In [1]: import numpy as np

In [2]: import numpy.linalg as la

In [3]: np.set_printoptions(precision=3, suppress=True, linewidth=160, legacy="1.25")

In [4]: mat = np.loadtxt("run16.csv", delimiter=",")

In [5]: mat
Out[5]: 
array([[ 3.,  0.,  0.,  0.,  2.,  0.],
       [ 3.,  0.,  1.,  2.,  3.,  1.],
       [ 3.,  2.,  2.,  3.,  2.,  3.],
       [ 1.,  2.,  1.,  0.,  1.,  0.],
       [ 3.,  3.,  0.,  3.,  0.,  1.],
       [ 0.,  3.,  1.,  0.,  0.,  1.],
       [ 2.,  2.,  3.,  1.,  1.,  2.],
       [ 3.,  2.,  2.,  2.,  3.,  2.],
       [ 2.,  2.,  1.,  0.,  1.,  2.],
       [ 0.,  0.,  3.,  3.,  1.,  0.],
       [ 2.,  1.,  2.,  1.,  3.,  0.],
       [12.,  0.,  3.,  6., 11.,  3.]])

In [6]: x0 = np.array([-1, -1, -2, 1, -3, -2])

In [7]: rhs = mat @ x0

In [8]: print(la.solve(mat.T @ mat, mat.T @ rhs))
[-1. -1. -2.  1. -3. -2.]

In [9]: la.lstsq(mat, rhs)[0]
Out[9]: array([-1., -1., -2.,  1., -3., -2.])

In [10]: np.round(la.pinv(mat) @ mat, 3) + 0
Out[10]: 
array([[1., 0., 0., 0., 0., 0.],
       [0., 1., 0., 0., 0., 0.],
       [0., 0., 1., 0., 0., 0.],
       [0., 0., 0., 1., 0., 0.],
       [0., 0., 0., 0., 1., 0.],
       [0., 0., 0., 0., 0., 1.]])

In [11]: rng = np.random.default_rng(9965)

In [12]: rhs = rhs + 0.3 * rng.normal(size=12)

In [13]: rhs
Out[13]: array([ -8.788, -13.927, -18.012,  -8.017,  -5.098,  -6.495, -16.372, -19.705, -12.601,  -6.029, -14.984, -50.949])

In [14]: b, *_ = la.lstsq(mat, rhs)

In [15]: b.round()
Out[15]: array([-1., -1., -2.,  1., -3., -2.])

In [16]: x0 = np.array([-3, -1, 4, 0, -4, 2])

In [17]: rhs = mat @ x0

In [18]: b, lr = np.zeros(6), 1 / la.norm(mat, 2) ** 2

In [19]: for i in range(250):
    ...:     b -= lr * mat.T @ (mat @ b - rhs)
    ...:     if i % 50 == 0: print(i, round(la.norm(mat @ b - rhs), 3))
    ...: 
0 26.243
50 4.897
100 2.857
150 1.993
200 1.51

In [20]: b
Out[20]: array([-3.524, -0.724,  3.582,  0.198, -3.442,  2.078])

In [21]: cen = (mat - mat.mean(axis=0)) / mat.std(axis=0)

In [22]: cen.std(axis=0)
Out[22]: array([1., 1., 1., 1., 1., 1.])

In [23]: np.argwhere(np.abs(cen) > 2)
Out[23]: 
array([[11,  0],
       [11,  3],
       [11,  4]])

In [24]: b = la.lstsq(np.delete(cen, 3, axis=1), cen[:, 3])[0]

In [25]: np.abs(b).argmax()
Out[25]: 0

In [26]: K = np.load("case9.npy")

In [27]: print(K)
[[0 1 0 2 1 1 0]
 [3 0 0 3 0 2 0]
 [3 3 1 1 0 0 2]
 [3 2 0 1 2 1 2]
 [0 0 2 0 0 0 3]]

In [28]: x0 = np.array([1, -1, 1, -1, 2, 0, -1])

In [29]: h1 = np.maximum(K @ x0, 0)

In [30]: print(np.flatnonzero(h1 > 1e-9))
[3]

In [31]: print(np.maximum(K @ (3 * x0), 0))
[0 0 0 6 0]

In [32]: np.maximum(K @ x0, 0) - np.maximum(-K @ x0, 0)
Out[32]: array([-1,  0, -2,  2, -1])
